$ ipython --no-banner

In [1]: import numpy as np

In [2]: import numpy.linalg as la

In [3]: np.set_printoptions(precision=3, suppress=True, linewidth=200)

In [4]: rd = lambda a: np.round(a, 3) + 0

In [5]: E = np.loadtxt("x.csv", delimiter=",")

In [6]: print(E)
[[-2.  0.  1. -3. -3. -2. -1. -2. -3.  1. -1.]
 [ 0.  2. -3.  0.  0.  0.  2.  1. -1.  0.  1.]
 [ 0.  0.  3.  3. -3.  2. -2.  3.  2. -3.  0.]
 [ 0.  0.  0.  3. -1.  2. -2. -2.  2. -3.  2.]
 [ 0.  0.  0.  0.  0.  0. -3. -1. -1.  3.  0.]
 [ 0.  0.  0.  0.  0.  1.  0. -3.  2.  1.  2.]
 [ 0.  0.  0.  0.  0.  0.  2.  3.  0. -2.  3.]
 [ 0.  0.  0.  0.  0.  0.  0.  1. -1.  2.  3.]
 [ 0.  0.  0.  0.  0.  0.  0.  0.  0.  0.  3.]
 [ 0.  0.  0.  0.  0.  0.  0.  0.  0. -3.  1.]
 [ 0.  0.  0.  0.  0.  0.  0.  0.  0.  0.  2.]]

In [7]: print(np.allclose(E[:-1].T @ la.lstsq(E[:-1].T, E[-1])[0], E[-1]))
True

In [8]: print(rd(np.trace(la.pinv(E) @ E)))
10.0

In [9]: print(rd(E @ la.pinv(E) @ E))
[[-2.  0.  1. -3. -3. -2. -1. -2. -3.  1. -1.]
 [ 0.  2. -3.  0.  0.  0.  2.  1. -1.  0.  1.]
 [ 0.  0.  3.  3. -3.  2. -2.  3.  2. -3.  0.]
 [ 0.  0.  0.  3. -1.  2. -2. -2.  2. -3.  2.]
 [ 0.  0.  0.  0.  0.  0. -3. -1. -1.  3.  0.]
 [ 0.  0.  0.  0.  0.  1.  0. -3.  2.  1.  2.]
 [ 0.  0.  0.  0.  0.  0.  2.  3.  0. -2.  3.]
 [ 0.  0.  0.  0.  0.  0.  0.  1. -1.  2.  3.]
 [ 0.  0.  0.  0.  0.  0.  0.  0.  0.  0.  3.]
 [ 0.  0.  0.  0.  0.  0.  0.  0.  0. -3.  1.]
 [ 0.  0.  0.  0.  0.  0.  0.  0.  0.  0.  2.]]

In [10]: F = np.loadtxt("dump.csv", delimiter=",")

In [11]: print(F)
[[ 0. -2.  2.  0.  0.  0.  0. -1. -1.  0.]
 [ 2.  0. -2. -2.  3.  2.  3. -1.  0.  3.]
 [-2.  2.  0.  0.  3. -3. -2.  0.  0.  0.]
 [ 0.  2.  0.  0.  1. -1.  0.  3.  0.  2.]
 [ 0. -3. -3. -1.  0.  2.  0. -2.  0. -1.]
 [ 0. -2.  3.  1. -2.  0.  2. -2. -3.  0.]
 [ 0. -3.  2.  0.  0. -2.  0.  2.  2. -2.]
 [ 1.  1.  0. -3.  2.  2. -2.  0.  2.  0.]
 [ 1.  0.  0.  0.  0.  3. -2. -2.  0.  0.]
 [ 0. -3.  0. -2.  1.  0.  2.  0.  0.  0.]]

In [12]: x0 = np.array([1, 4, 3, 1, 0, 4, 1, 2, 1, 4])

In [13]: print(F @ x0)
[ -5.  15.  -8.  18. -22.  -3. -16.  10.   7. -12.]

In [14]: print(F @ np.ones(10))
[-2.  8. -2.  7. -8. -3. -1.  3.  0. -2.]

In [15]: print((F @ x0).argmax())
3

In [16]: arr = np.array([[1, -1, 1, -1, -1, 1, -1, 1],
    ...:     [1, -1, -1, 1, -1, 1, 1, -1],
    ...:     [1, -1, 1, -1, 1, -1, 1, -1],
    ...:     [1, 1, 1, 1, 1, 1, 1, 1],
    ...:     [1, 1, -1, -1, -1, -1, 1, 1],
    ...:     [1, 1, 1, 1, -1, -1, -1, -1]])

In [17]: t = np.radians(45)

In [18]: Rm = np.eye(8)

In [19]: Rm[2, 2] = Rm[5, 5] = np.cos(t)

In [20]: Rm[2, 5], Rm[5, 2] = -np.sin(t), np.sin(t)

In [21]: print(rd(Rm))
[[ 1.     0.     0.     0.     0.     0.     0.     0.   ]
 [ 0.     1.     0.     0.     0.     0.     0.     0.   ]
 [ 0.     0.     0.707  0.     0.    -0.707  0.     0.   ]
 [ 0.     0.     0.     1.     0.     0.     0.     0.   ]
 [ 0.     0.     0.     0.     1.     0.     0.     0.   ]
 [ 0.     0.     0.707  0.     0.     0.707  0.     0.   ]
 [ 0.     0.     0.     0.     0.     0.     1.     0.   ]
 [ 0.     0.     0.     0.     0.     0.     0.     1.   ]]

In [22]: other = arr @ Rm.T

In [23]: print(rd(other))
[[ 1.    -1.     0.    -1.    -1.     1.414 -1.     1.   ]
 [ 1.    -1.    -1.414  1.    -1.     0.     1.    -1.   ]
 [ 1.    -1.     1.414 -1.     1.     0.     1.    -1.   ]
 [ 1.     1.     0.     1.     1.     1.414  1.     1.   ]
 [ 1.     1.     0.    -1.    -1.    -1.414  1.     1.   ]
 [ 1.     1.     1.414  1.    -1.     0.    -1.    -1.   ]]

In [24]: print(rd(la.svd(arr, compute_uv=False)), rd(la.svd(other, compute_uv=False)))
[2.828 2.828 2.828 2.828 2.828 2.828] [2.828 2.828 2.828 2.828 2.828 2.828]

In [25]: print(np.allclose(arr @ arr.T, other @ other.T))
True

In [26]: u = np.array([5, 4, 2])

In [27]: print(np.array([np.convolve(row, u, "same") for row in arr]))
[[ -1   3  -3  -7  -1  -3   3   2]
 [ -1  -7  -1  -3   3   7   1  -2]
 [ -1   3  -3   3  -3   3  -3  -2]
 [  9  11  11  11  11  11  11   6]
 [  9   1  -7 -11 -11  -1   7   6]
 [  9  11  11   1  -7 -11 -11  -6]]

In [28]: print(np.convolve(arr[3], u))
[ 5  9 11 11 11 11 11 11  6  2]

In [29]: print(np.polyval(u, arr[3]))
[11 11 11 11 11 11 11 11]

In [30]: print(np.correlate(arr[3], arr[0], "full"))
[ 1  0  1  0 -1  0 -1  0 -1  0 -1  0  1  0  1]
